>>> import numpy as np
>>> np.set_printoptions(precision=2, suppress=True, linewidth=120)
>>> tidy = lambda a: np.round(a, 2) + 0
>>> rng = np.random.default_rng(845269)
>>> idx = rng.integers(0, 2, 4)
>>> X = np.array([[2, 2, 0, 0], [1, 1, 1, 1], [2, 0, 0, 1], [2, 2, 0, 2]]) * (idx[:, None] == idx)
>>> X
array([[2, 0, 0, 0],
       [0, 1, 1, 0],
       [0, 0, 0, 0],
       [2, 0, 0, 2]])
>>> [round(float(x), 2) for x in np.linalg.svd(X, compute_uv=False)[:3]]
[3.24, 1.41, 1.24]
>>> np.linalg.cond(X) > 100
np.True_
>>> np.linalg.matrix_rank(X, rtol=0.1)
np.int64(3)
>>> np.argsort(-np.linalg.norm(X, axis=0).round(6), kind="stable")[:3]
array([0, 3, 1])
>>> tidy(np.linalg.det(X.T))
np.float64(0.0)
>>> np.poly(X)
array([ 1., -5.,  8., -4.,  0.])
>>> tidy(np.linalg.det(2 * X)), tidy(np.linalg.det(X))
(np.float64(0.0), np.float64(0.0))
>>> np.einsum("ij,ji->", X, X)
np.int64(9)
>>> B = np.array([[1, -1], [0, 1], [-2, -2], [0, 2]])
>>> np.linalg.matrix_rank(np.vstack([X, B.T]))
np.int64(4)
>>> np.linalg.matrix_rank(X @ B)
np.int64(2)
>>> B.T @ X.T
array([[ 2, -2,  0,  2],
       [-2, -1,  0,  2]])
>>> np.einsum("ij->j", X)
array([4, 1, 1, 2])
>>> np.einsum("ik,kj->ij", X, B)
array([[ 2, -2],
       [-2, -1],
       [ 0,  0],
       [ 2,  2]])
>>> np.vstack([X, B.T]).shape
(6, 4)
>>> mat = np.loadtxt("x.csv", delimiter=",")
>>> mat
array([[ 1.,  0.,  0., -5.,  0., -1.,  0.,  0.,  0., -5.],
       [ 0., -1.,  3.,  0.,  0.,  0.,  1.,  0.,  5.,  0.],
       [ 0.,  5.,  5.,  0.,  0.,  0.,  0.,  0.,  1.,  0.],
       [-2.,  0.,  0.,  0.,  0., -5.,  0.,  0.,  0., -5.],
       [ 0.,  0.,  0.,  0.,  3.,  0.,  0.,  2.,  0.,  0.],
       [ 0.,  0.,  0., -5.,  0., -1.,  0.,  0.,  0., -3.],
       [ 0.,  2.,  2.,  0.,  0.,  0.,  2.,  0., -1.,  0.],
       [ 0.,  0.,  0.,  0.,  3.,  0.,  0.,  1.,  0.,  0.],
       [ 0.,  3.,  4.,  0.,  0.,  0., -5.,  0.,  5.,  0.],
       [-1.,  0.,  0.,  5.,  0.,  4.,  0.,  0.,  0., -2.]])
>>> B = mat[0, 0] * mat[1:] - np.outer(mat[1:, 0], mat[0])
>>> B
array([[  0.,  -1.,   3.,   0.,   0.,   0.,   1.,   0.,   5.,   0.],
       [  0.,   5.,   5.,   0.,   0.,   0.,   0.,   0.,   1.,   0.],
       [  0.,   0.,   0., -10.,   0.,  -7.,   0.,   0.,   0., -15.],
       [  0.,   0.,   0.,   0.,   3.,   0.,   0.,   2.,   0.,   0.],
       [  0.,   0.,   0.,  -5.,   0.,  -1.,   0.,   0.,   0.,  -3.],
       [  0.,   2.,   2.,   0.,   0.,   0.,   2.,   0.,  -1.,   0.],
       [  0.,   0.,   0.,   0.,   3.,   0.,   0.,   1.,   0.,   0.],
       [  0.,   3.,   4.,   0.,   0.,   0.,  -5.,   0.,   5.,   0.],
       [  0.,   0.,   0.,   0.,   0.,   3.,   0.,   0.,   0.,  -7.]])
>>> np.flatnonzero(~B.round(6).any(axis=1))
array([], dtype=int64)
>>> np.linalg.matrix_rank(B), np.linalg.matrix_rank(mat)
(np.int64(9), np.int64(10))
>>> mat[:, 0] / mat[0, 0]
array([ 1.,  0.,  0., -2.,  0.,  0.,  0.,  0.,  0., -1.])
>>> C2 = mat.T @ mat
>>> (mat @ mat.T).shape
(10, 10)
>>> np.allclose(C2, C2.T)
True
>>> data = np.array([[6, 9, 3], [4, 1, 0], [5, 3, 7], [5, 2, 8], [6, 5, 1], [6, 9, 3]])
>>> data
array([[6, 9, 3],
       [4, 1, 0],
       [5, 3, 7],
       [5, 2, 8],
       [6, 5, 1],
       [6, 9, 3]])
>>> B = np.c_[data[:, :1] @ np.array([[4]]), np.array([0, 0, 0, -1, 2, 1])]
>>> B
array([[24,  0],
       [16,  0],
       [20,  0],
       [20, -1],
       [24,  2],
       [24,  1]])
>>> np.linalg.matrix_rank(np.c_[data, B])
np.int64(4)
>>> tidy(np.linalg.lstsq(data, B[:, 0])[0])
array([4., 0., 0.])
>>> C2 = data.T @ data
>>> tidy(np.linalg.eigvalsh(C2)[::-1])
array([430.57,  64.49,  11.94])
>>> C2
array([[174, 167, 117],
       [167, 201,  96],
       [117,  96, 132]])
>>> np.trace(C2), (data ** 2).sum()
(np.int64(507), np.int64(507))
>>> (data @ data.T).shape
(6, 6)
>>> np.diag(C2)
array([174, 201, 132])
>>> (mat - mat.T) / 2
array([[ 0. ,  0. ,  0. , -1.5,  0. , -0.5,  0. ,  0. ,  0. , -2. ],
       [ 0. ,  0. , -1. ,  0. ,  0. ,  0. , -0.5,  0. ,  1. ,  0. ],
       [ 0. ,  1. ,  0. ,  0. ,  0. ,  0. , -1. ,  0. , -1.5,  0. ],
       [ 1.5,  0. ,  0. ,  0. ,  0. ,  0. ,  0. ,  0. ,  0. , -5. ],
       [ 0. ,  0. ,  0. ,  0. ,  0. ,  0. ,  0. , -0.5,  0. ,  0. ],
       [ 0.5,  0. ,  0. ,  0. ,  0. ,  0. ,  0. ,  0. ,  0. , -3.5],
       [ 0. ,  0.5,  1. ,  0. ,  0. ,  0. ,  0. ,  0. ,  2. ,  0. ],
       [ 0. ,  0. ,  0. ,  0. ,  0.5,  0. ,  0. ,  0. ,  0. ,  0. ],
       [ 0. , -1. ,  1.5,  0. ,  0. ,  0. , -2. ,  0. ,  0. ,  0. ],
       [ 2. ,  0. ,  0. ,  5. ,  0. ,  3.5,  0. ,  0. ,  0. ,  0. ]])
>>> tidy(np.abs(np.linalg.eigvals(mat)).max())
np.float64(9.77)
>>> mat @ mat
array([[ 16.,   0.,   0., -25.,   0.,   5.,   0.,   0.,   0.,  33.],
       [  0.,  33.,  34.,   0.,   0.,   0., -24.,   0.,  22.,   0.],
       [  0.,  23.,  44.,   0.,   0.,   0.,   0.,   0.,  35.,   0.],
       [  3.,   0.,   0.,  10.,   0., -13.,   0.,   0.,   0.,  35.],
       [  0.,   0.,   0.,   0.,  15.,   0.,   0.,   8.,   0.,   0.],
       [ 13.,   0.,   0., -10.,   0.,  14.,   0.,   0.,   0.,  34.],
       [  0.,   9.,  16.,   0.,   0.,   0.,  11.,   0.,   5.,   0.],
       [  0.,   0.,   0.,   0.,  12.,   0.,   0.,   7.,   0.,   0.],
       [  0.,  22.,  39.,   0.,   0.,   0., -32.,   0.,  49.,   0.],
       [ -9.,   0.,   0., -25.,   0., -36.,   0.,   0.,   0., -28.]])
>>> np.allclose(mat @ mat.T, mat.T @ mat)
False
>>> np.linalg.determinant(mat)
Traceback (most recent call last):
  File "<python-input-48>", line 1, in <module>
    np.linalg.determinant(mat)
    ^^^^^^^^^^^^^^^^^^^^^
AttributeError: module 'numpy.linalg' has no attribute 'determinant'
>>> W0 = np.loadtxt("sample13.csv", delimiter=",")
>>> W0
array([[ 4.,  4.,  4.,  4.,  4.,  4.,  4.,  4.,  4.,  4.],
       [ 4.,  8.,  8.,  8.,  8.,  8.,  8.,  8.,  8.,  8.],
       [ 4.,  8., 12., 12., 12., 12., 12., 12., 12., 12.],
       [ 4.,  8., 12., 16., 16., 16., 16., 16., 16., 16.],
       [ 4.,  8., 12., 16., 20., 20., 20., 20., 20., 20.],
       [ 4.,  8., 12., 16., 20., 24., 24., 24., 24., 24.],
       [ 4.,  8., 12., 16., 20., 24., 28., 28., 28., 28.],
       [ 4.,  8., 12., 16., 20., 24., 28., 32., 32., 32.],
       [ 4.,  8., 12., 16., 20., 24., 28., 32., 36., 36.],
       [ 4.,  8., 12., 16., 20., 24., 28., 32., 36., 40.]])
>>> np.allclose(W0 @ W0.T, W0.T @ W0)
True
>>> tidy(np.sort(np.abs(np.linalg.eigvals(W0))))
array([  1.02,   1.1 ,   1.23,   1.46,   1.86,   2.57,   4.  ,   7.49,  20.2 , 179.06])
>>> tidy(np.linalg.matrix_power(W0, 2))
array([[ 160.,  304.,  432.,  544.,  640.,  720.,  784.,  832.,  864.,  880.],
       [ 304.,  592.,  848., 1072., 1264., 1424., 1552., 1648., 1712., 1744.],
       [ 432.,  848., 1232., 1568., 1856., 2096., 2288., 2432., 2528., 2576.],
       [ 544., 1072., 1568., 2016., 2400., 2720., 2976., 3168., 3296., 3360.],
       [ 640., 1264., 1856., 2400., 2880., 3280., 3600., 3840., 4000., 4080.],
       [ 720., 1424., 2096., 2720., 3280., 3760., 4144., 4432., 4624., 4720.],
       [ 784., 1552., 2288., 2976., 3600., 4144., 4592., 4928., 5152., 5264.],
       [ 832., 1648., 2432., 3168., 3840., 4432., 4928., 5312., 5568., 5696.],
       [ 864., 1712., 2528., 3296., 4000., 4624., 5152., 5568., 5856., 6000.],
       [ 880., 1744., 2576., 3360., 4080., 4720., 5264., 5696., 6000., 6160.]])
>>> m1 = np.load("layer14.npy")
>>> m1
array([[  7,   3,   4,   5,   0,   7,   5,   0,   6],
       [  2,   6,   4,   1,   1,   0,   7,   9,   1],
       [  4,   7,   9,   4,   3,   3,   6,   1,   2],
       [  0,   6,   9,   3,   7,   8,   9,   1,   6],
       [  1, -15,  -8,   2,  -3,   7, -16, -27,   3]])
>>> idx = rng.permutation(3)
>>> B = data[:, idx] * rng.choice([-1, 1], 3)
>>> B
array([[-9,  6,  3],
       [-1,  4,  0],
       [-3,  5,  7],
       [-2,  5,  8],
       [-5,  6,  1],
       [-9,  6,  3]])
>>> U, _, VT = np.linalg.svd(data.T @ B)
>>> idx
array([1, 0, 2])
>>> tidy(U @ VT)
array([[ 0.,  1.,  0.],
       [-1.,  0.,  0.],
       [ 0.,  0.,  1.]])
>>> tidy(np.linalg.lstsq(data, B)[0])
array([[ 0.,  1.,  0.],
       [-1.,  0.,  0.],
       [ 0.,  0.,  1.]])
>>> f, r1 = B[4], B[3]
>>> f @ f
np.int64(62)
>>> p = (f @ r1) / (f @ f) * f
>>> np.outer(f, r1)
array([[ 10, -25, -40],
       [-12,  30,  48],
       [ -2,   5,   8]])
>>> tidy(p)
array([-3.87,  4.65,  0.77])
>>> tidy((r1 - p) @ f)
np.float64(0.0)
>>> np.linalg.matrix_rank(m1, rtol=0.1)
np.int64(4)
>>> [round(float(x), 2) for x in np.linalg.svd(m1, compute_uv=False)[:3]]
[41.3, 23.06, 7.73]
>>> np.argsort(-np.linalg.norm(m1, axis=0).round(6), kind="stable")[:3]
array([7, 6, 1])
>>> U, s, VT = np.linalg.svd(m1)
>>> tidy(s)
array([41.3 , 23.06,  7.73,  4.99,  0.  ])
>>> B = U[:, :4] @ np.diag(s[:4]) @ VT[:4]
>>> tidy(np.linalg.norm(m1 - B, 2)), tidy(s[4])
(np.float64(0.0), np.float64(0.0))
>>> tidy(B)
array([[  7.,   3.,   4.,   5.,   0.,   7.,   5.,   0.,   6.],
       [  2.,   6.,   4.,   1.,   1.,   0.,   7.,   9.,   1.],
       [  4.,   7.,   9.,   4.,   3.,   3.,   6.,   1.,   2.],
       [  0.,   6.,   9.,   3.,   7.,   8.,   9.,   1.,   6.],
       [  1., -15.,  -8.,   2.,  -3.,   7., -16., -27.,   3.]])
>>> U, s, VT = np.linalg.svd(m1)
>>> V = VT[:(s > 1e-8).sum()]
>>> vec = m1[3] + 4 * m1[0] + rng.integers(2) * np.eye(9)[0]
>>> vec
array([29., 18., 25., 23.,  7., 36., 29.,  1., 30.])
>>> tidy(np.diag(V.T @ V))
array([0.64, 0.32, 0.54, 0.18, 0.35, 0.49, 0.34, 0.76, 0.37])
>>> np.allclose(V.T @ V @ vec, vec)
False
>>> B = np.array([[3, 0, 5, 2, 2, 0, 1],
...     [4, 1, 0, 0, 0, 5, 4],
...     [2, 5, 5, 5, 5, 2, 3],
...     [5, 4, 3, 5, 2, 5, 1],
...     [5, 2, 2, 0, 4, 0, 3],
...     [2, 2, 0, 1, 1, 3, 5],
...     [3, 2, 5, 4, 2, 3, 1]])
>>> cent = np.array([[2, 1], [3, 2]])
>>> arr = np.block([[B, np.zeros((7, 2))], [np.zeros((2, 7)), cent]])
>>> arr
array([[3., 0., 5., 2., 2., 0., 1., 0., 0.],
       [4., 1., 0., 0., 0., 5., 4., 0., 0.],
       [2., 5., 5., 5., 5., 2., 3., 0., 0.],
       [5., 4., 3., 5., 2., 5., 1., 0., 0.],
       [5., 2., 2., 0., 4., 0., 3., 0., 0.],
       [2., 2., 0., 1., 1., 3., 5., 0., 0.],
       [3., 2., 5., 4., 2., 3., 1., 0., 0.],
       [0., 0., 0., 0., 0., 0., 0., 2., 1.],
       [0., 0., 0., 0., 0., 0., 0., 3., 2.]])
>>> arr @ arr
array([[42., 39., 55., 45., 45., 23., 27.,  0.,  0.],
       [38., 19., 40., 29., 21., 32., 37.,  0.,  0.],
       [99., 70., 75., 68., 67., 75., 70.,  0.,  0.],
       [85., 55., 64., 59., 50., 69., 67.,  0.,  0.],
       [56., 26., 58., 32., 42., 23., 34.,  0.,  0.],
       [45., 24., 40., 32., 23., 39., 34.,  0.,  0.],
       [66., 55., 61., 58., 52., 52., 52.,  0.,  0.],
       [ 0.,  0.,  0.,  0.,  0.,  0.,  0.,  7.,  4.],
       [ 0.,  0.,  0.,  0.,  0.,  0.,  0., 12.,  7.]])
>>> tidy(np.sort(np.linalg.eigvals(arr).real))
array([-2.02, -0.05, -0.05,  0.01,  0.27,  1.05,  3.73,  4.52, 18.54])
>>> (arr != 0).astype(int)
array([[1, 0, 1, 1, 1, 0, 1, 0, 0],
       [1, 1, 0, 0, 0, 1, 1, 0, 0],
       [1, 1, 1, 1, 1, 1, 1, 0, 0],
       [1, 1, 1, 1, 1, 1, 1, 0, 0],
       [1, 1, 1, 0, 1, 0, 1, 0, 0],
       [1, 1, 0, 1, 1, 1, 1, 0, 0],
       [1, 1, 1, 1, 1, 1, 1, 0, 0],
       [0, 0, 0, 0, 0, 0, 0, 1, 1],
       [0, 0, 0, 0, 0, 0, 0, 1, 1]])
>>> (np.linalg.matrix_power((arr != 0) + (arr.T != 0) + np.eye(9), 9) > 0).astype(int)
array([[1, 1, 1, 1, 1, 1, 1, 0, 0],
       [1, 1, 1, 1, 1, 1, 1, 0, 0],
       [1, 1, 1, 1, 1, 1, 1, 0, 0],
       [1, 1, 1, 1, 1, 1, 1, 0, 0],
       [1, 1, 1, 1, 1, 1, 1, 0, 0],
       [1, 1, 1, 1, 1, 1, 1, 0, 0],
       [1, 1, 1, 1, 1, 1, 1, 0, 0],
       [0, 0, 0, 0, 0, 0, 0, 1, 1],
       [0, 0, 0, 0, 0, 0, 0, 1, 1]])
